$ python3 -q
>>> import numpy as np
>>> import numpy.linalg as la
>>> np.set_printoptions(suppress=True, linewidth=160)
>>> def tidy(a):
...     return np.round(a, 3) + 0
... 
>>> B = np.array([[2, 0], [3, 0]])
>>> K = np.tile(B, (2, 2))
>>> K
array([[2, 0, 2, 0],
       [3, 0, 3, 0],
       [2, 0, 2, 0],
       [3, 0, 3, 0]])
>>> tidy(la.det(K))
np.float64(0.0)
>>> np.allclose(K, K.T)
False
>>> K @ K
array([[ 8,  0,  8,  0],
       [12,  0, 12,  0],
       [ 8,  0,  8,  0],
       [12,  0, 12,  0]])
>>> np.trace(K)
np.int64(4)
>>> np.allclose(K @ K.T, K.T @ K)
False
>>> la.matrix_power(K, 3)
array([[32,  0, 32,  0],
       [48,  0, 48,  0],
       [32,  0, 32,  0],
       [48,  0, 48,  0]])
>>> la.determinant(K)
Traceback (most recent call last):
  File "<python-input-13>", line 1, in <module>
    la.determinant(K)
    ^^^^^^^^^^^^^^
AttributeError: module 'numpy.linalg' has no attribute 'determinant'
>>> (K + K.T) / 2
array([[2. , 1.5, 2. , 1.5],
       [1.5, 0. , 1.5, 0. ],
       [2. , 1.5, 2. , 1.5],
       [1.5, 0. , 1.5, 0. ]])
>>> la.matrix_rank(K, rtol=0.1)
np.int64(1)
>>> left, sigma, Vh = la.svd(K)
>>> np.argmax(sigma[:-1] / (sigma[1:] + 1e-6)) + 1
np.int64(1)
>>> tidy(sigma)
array([7.211, 0.   , 0.   , 0.   ])
>>> B = left[:, :1] @ np.diag(sigma[:1]) @ Vh[:1]
>>> tidy(la.norm(K - B) / la.norm(K))
np.float64(0.0)
>>> K.sum(axis=0)
array([10,  0, 10,  0])
>>> la.matrix_rank(K)
np.int64(1)
>>> np.unravel_index(np.abs(K).argmax(), K.shape)
(np.int64(1), np.int64(0))
>>> tidy(la.svd(K, compute_uv=False))
array([7.211, 0.   , 0.   , 0.   ])
>>> np.count_nonzero(K)
np.int64(8)
>>> np.unique(K.round(6), axis=0).shape
(2, 4)
>>> np.allclose(K[:-1].T @ la.lstsq(K[:-1].T, K[-1])[0], K[-1])
True
>>> mat = np.arange(63).reshape(9, 7) + 5
>>> mat
array([[ 5,  6,  7,  8,  9, 10, 11],
       [12, 13, 14, 15, 16, 17, 18],
       [19, 20, 21, 22, 23, 24, 25],
       [26, 27, 28, 29, 30, 31, 32],
       [33, 34, 35, 36, 37, 38, 39],
       [40, 41, 42, 43, 44, 45, 46],
       [47, 48, 49, 50, 51, 52, 53],
       [54, 55, 56, 57, 58, 59, 60],
       [61, 62, 63, 64, 65, 66, 67]])
>>> tidy(mat @ la.pinv(mat) @ mat)
array([[ 5.,  6.,  7.,  8.,  9., 10., 11.],
       [12., 13., 14., 15., 16., 17., 18.],
       [19., 20., 21., 22., 23., 24., 25.],
       [26., 27., 28., 29., 30., 31., 32.],
       [33., 34., 35., 36., 37., 38., 39.],
       [40., 41., 42., 43., 44., 45., 46.],
       [47., 48., 49., 50., 51., 52., 53.],
       [54., 55., 56., 57., 58., 59., 60.],
       [61., 62., 63., 64., 65., 66., 67.]])
>>> la.lstsq(mat[:-1].T, mat[-1])[2]
np.int32(2)
>>> tidy(np.trace(la.pinv(mat) @ mat))
np.float64(2.0)
>>> np.unique(mat.round(6), axis=0).shape
(9, 7)
>>> m1 = np.loadtxt("layer1.csv", delimiter=",")
>>> m1
array([[ 0.,  0.,  0., 11.,  3.,  0.,  9.],
       [ 0.,  5.,  4.,  8.,  4.,  0., 13.],
       [ 1.,  1.,  4., 11.,  0.,  0.,  5.],
       [ 7.,  0.,  9.,  0.,  5.,  0.,  7.],
       [ 3.,  0.,  5.,  3.,  1.,  0.,  0.],
       [ 0.,  0.,  0.,  8.,  2.,  0.,  3.],
       [ 0.,  5.,  2., 17.,  0.,  0.,  7.],
       [ 0.,  0.,  0., 13.,  1.,  0.,  7.],
       [ 0.,  0.,  1., 10.,  0.,  0.,  3.],
       [ 1.,  0.,  4.,  2.,  2.,  0.,  0.],
       [ 0.,  0.,  4.,  3.,  3.,  0.,  3.],
       [ 4.,  1.,  6.,  8.,  0.,  0.,  5.],
       [ 3.,  0.,  6.,  0.,  4.,  0.,  3.],
       [ 0.,  9.,  4.,  9.,  5.,  0., 17.],
       [ 0.,  9.,  4.,  9.,  5.,  0., 17.],
       [ 0.,  5.,  4., 10.,  2.,  0., 11.],
       [ 3.,  0.,  5.,  6.,  0.,  0.,  1.],
       [ 0.,  0.,  1.,  7.,  1.,  0.,  1.],
       [ 5.,  7.,  7., 10.,  0.,  0.,  9.],
       [ 2.,  0.,  5.,  1.,  3.,  0.,  1.],
       [ 0.,  0.,  2.,  4.,  4.,  0.,  5.],
       [ 8.,  1.,  8.,  7.,  0.,  0.,  3.],
       [ 6.,  0.,  8.,  0.,  4.,  0.,  5.],
       [ 0.,  1.,  0., 11.,  3.,  0., 11.],
       [ 0.,  7.,  3., 14.,  0.,  0., 11.],
       [ 0.,  0.,  3.,  9.,  0.,  0.,  1.],
       [ 1.,  0.,  5.,  2.,  4.,  0.,  5.],
       [ 0.,  1.,  0.,  9.,  5.,  0., 13.],
       [ 3.,  0.,  6.,  3.,  3.,  0.,  5.],
       [ 6.,  5.,  8.,  6.,  2.,  0.,  9.],
       [ 0.,  0.,  5.,  1.,  7.,  0., 11.],
       [ 0.,  0.,  1.,  7.,  5.,  0., 11.],
       [ 2.,  3.,  5., 10.,  0.,  0.,  7.],
       [ 0.,  7.,  5.,  7.,  5.,  0., 15.],
       [ 0.,  1.,  2., 10.,  2.,  0.,  9.],
       [ 7., 11.,  9.,  8.,  2.,  0., 13.],
       [ 4., 11.,  7., 11.,  1.,  0., 13.],
       [ 0., 11.,  5., 10.,  4.,  0., 17.],
       [ 4.,  0.,  7.,  0.,  5.,  0.,  5.],
       [ 0.,  0.,  0., 11.,  1.,  0.,  5.],
       [11.,  1., 10.,  4.,  0.,  0.,  3.],
       [ 0.,  0.,  0., 11.,  3.,  0.,  9.]])
>>> left, sigma, Vh = la.svd(m1)
>>> np.argmax(sigma[:-1] / (sigma[1:] + 1e-6)) + 1
np.int64(6)
>>> tidy(sigma)
array([83.28 , 30.387, 24.289, 18.089,  7.653,  3.792,  0.   ])
>>> B = left[:, :6] @ np.diag(sigma[:6]) @ Vh[:6]
>>> tidy(la.norm(m1 - B, 2)), tidy(sigma[6])
(np.float64(0.0), np.float64(0.0))
